In [1]: import numpy as np

In [2]: np.set_printoptions(suppress=True, linewidth=100)

In [3]: def tidy(a):
   ...:     return np.round(a, 2) + 0
   ...: 

In [4]: m1 = np.load("sample5.npy")

In [5]: tidy(m1)
Out[5]: 
array([[-12.53,   4.29,  -5.38,   9.06,  10.73],
       [-12.36,   4.2 ,  -5.32,   8.96,  10.62],
       [ -9.31,   2.57,  -4.19,   7.09,   8.48],
       [ -8.15,   1.99,  -3.77,   6.36,   7.63],
       [ -4.05,   0.24,  -2.3 ,   3.72,   4.4 ],
       [ -3.52,   0.07,  -2.11,   3.36,   3.95],
       [ -1.14,  -0.38,  -1.13,   1.54,   1.61],
       [ -1.03,  -0.38,  -1.07,   1.44,   1.48],
       [ -0.14,  -0.12,  -0.32,   0.34,   0.26],
       [  0.07,   0.07,   0.26,  -0.25,  -0.15],
       [  0.19,   0.13,   1.08,  -0.91,  -0.35],
       [  0.5 ,  -0.36,   2.85,  -2.16,  -0.34],
       [  1.64,  -2.39,   6.19,  -4.44,  -0.06],
       [  4.14,  -6.42,  11.05,  -7.85,   0.25],
       [ 11.04, -16.46,  21.21, -15.3 ,   0.35],
       [ 15.01, -21.95,  26.33, -19.18,   0.18],
       [ 17.52, -25.35,  29.41, -21.55,   0.03]])

In [6]: # null space of dimension 2

In [7]: r = np.linalg.matrix_rank(m1)

In [8]: r
Out[8]: np.int64(3)

In [9]: null = np.linalg.svd(m1)[2][r:].T

In [10]: tidy(null @ null.T)
Out[10]: 
array([[ 0.46,  0.32,  0.09,  0.12,  0.35],
       [ 0.32,  0.23,  0.05,  0.06,  0.26],
       [ 0.09,  0.05,  0.3 ,  0.43, -0.12],
       [ 0.12,  0.06,  0.43,  0.61, -0.19],
       [ 0.35,  0.26, -0.12, -0.19,  0.4 ]])

In [11]: np.linalg.matrix_rank(m1.T @ m1), np.linalg.matrix_rank(m1 @ m1.T)
Out[11]: (np.int64(3), np.int64(3))

In [12]: np.allclose(m1 @ null, 0)
Out[12]: True

In [13]: [int(np.linalg.matrix_rank(np.delete(m1, i, axis=0))) for i in range(17)]
Out[13]: [3, 3, 3, 3, 3, 3, 3, 3, 3, 3, 3, 3, 3, 3, 3, 3, 3]

In [14]: null.shape
Out[14]: (5, 2)

In [15]: labels = m1[:, 0] > np.median(m1[:, 0])

In [16]: r0 = m1[labels].mean(axis=0) - m1[~labels].mean(axis=0)

In [17]: ((m1 - m1.mean(axis=0)) @ r0 > 0).astype(int)
Out[17]: array([0, 0, 0, 0, 0, 0, 0, 0, 0, 0, 0, 0, 1, 1, 1, 1, 1])

In [18]: tidy((((m1 - m1.mean(axis=0)) @ r0 > 0) == labels).mean())
Out[18]: np.float64(0.82)

In [19]: tidy(r0)
Out[19]: array([ 12.07, -10.48,  15.14, -13.61,  -5.48])

In [20]: cov = np.cov(m1, rowvar=False)

In [21]: tidy(np.linalg.eigvalsh(cov)[::-1])
Out[21]: array([360.58,  16.18,   1.52,   0.  ,   0.  ])

In [22]: np.argsort(-m1.std(axis=0).round(6), kind="stable")
Out[22]: array([2, 3, 1, 0, 4])

In [23]: cov.shape
Out[23]: (5, 5)

In [24]: W2 = m1[[1, 4]].astype(float)

In [25]: for _ in range(4):
    ...:     labels = np.linalg.norm(m1[:, None] - W2, axis=-1).argmin(axis=1)
    ...:     W2 = np.array([m1[labels == j].mean(axis=0) for j in range(2)])
    ...: 

In [26]: labels
Out[26]: array([0, 0, 0, 0, 0, 0, 0, 0, 0, 0, 0, 0, 1, 1, 1, 1, 1])

In [27]: np.abs(W2[1] - W2[0]).argmax()
Out[27]: np.int64(2)

In [28]: tidy(W2[1] - W2[0])
Out[28]: array([ 14.16, -15.54,  20.62, -16.88,  -3.88])

In [29]: D = np.linalg.norm(m1[:, None] - m1[None], axis=-1)

In [30]: np.unravel_index(D.round(6).argmax(), D.shape)
Out[30]: (np.int64(0), np.int64(16))

In [31]: D.mean(axis=1).argmax()
Out[31]: np.int64(16)

In [32]: tidy(D[:5, :5])
Out[32]: 
array([[ 0.  ,  0.25,  4.87,  6.64, 12.9 ],
       [ 0.25,  0.  ,  4.62,  6.39, 12.66],
       [ 4.87,  4.62,  0.  ,  1.77,  8.04],
       [ 6.64,  6.39,  1.77,  0.  ,  6.28],
       [12.9 , 12.66,  8.04,  6.28,  0.  ]])
